% ipython --no-banner

In [1]: import numpy as np

In [2]: from numpy import linalg as LA

In [3]: np.set_printoptions(precision=3, suppress=True, linewidth=140)

In [4]: rd = lambda a: np.round(a, 3) + 0

In [5]: M = np.loadtxt("arr.csv", delimiter=",")

In [6]: rd(M)
Out[6]: 
array([[ 0.66 , -0.748, -0.068],
       [-0.748, -0.646, -0.15 ],
       [-0.068, -0.15 ,  0.986]])

In [7]: t = np.radians(135)

In [8]: r_ = np.eye(3)

In [9]: r_[1, 1] = r_[0, 0] = np.cos(t)

In [10]: r_[1, 0], r_[0, 1] = -np.sin(t), np.sin(t)

In [11]: rd(r_)
Out[11]: 
array([[-0.707,  0.707,  0.   ],
       [-0.707, -0.707,  0.   ],
       [ 0.   ,  0.   ,  1.   ]])

In [12]: out = M @ r_.T

In [13]: rd(out)
Out[13]: 
array([[-0.996,  0.063, -0.068],
       [ 0.072,  0.986, -0.15 ],
       [-0.058,  0.154,  0.986]])

In [14]: rd(LA.svd(M, compute_uv=False)), rd(LA.svd(out, compute_uv=False))
Out[14]: (array([1., 1., 1.]), array([1., 1., 1.]))

In [15]: rd(LA.eigvalsh(M).min())
Out[15]: np.float64(-1.0)

In [16]: [round(float(LA.det(M[:i, :i])), 2) + 0 for i in range(1, 4)]
Out[16]: [0.66, -0.99, -1.0]

In [17]: np.all(LA.eigvalsh(M) > 0)
Out[17]: np.False_

In [18]: vec = np.array([-6, -9, -9])

In [19]: print(rd(M @ (2 * vec)))
[  6.776  23.306 -14.245]

In [20]: rd(M @ np.eye(3)[1])
Out[20]: array([-0.748, -0.646, -0.15 ])

In [21]: print(rd(M * vec))
[[-3.959  6.735  0.612]
 [ 4.49   5.816  1.347]
 [ 0.408  1.347 -8.878]]

In [22]: print(rd(LA.pinv(M)))
[[ 0.66  -0.748 -0.068]
 [-0.748 -0.646 -0.15 ]
 [-0.068 -0.15   0.986]]

In [23]: rd(LA.norm(M, axis=0))
Out[23]: array([1., 1., 1.])

In [24]: print(rd(M[:, 0] @ M[:, 2]))
0.0

In [25]: feats = np.load("layer14.npy")

In [26]: feats
Out[26]: 
array([[0, 0, 3, 0],
       [1, 0, 0, 0],
       [0, 3, 0, 0],
       [0, 2, 0, 0]])

In [27]: print(feats @ feats.T)
[[9 0 0 0]
 [0 1 0 0]
 [0 0 9 6]
 [0 0 6 4]]

In [28]: rd(LA.norm(feats, axis=0))
Out[28]: array([1.   , 3.606, 3.   , 0.   ])
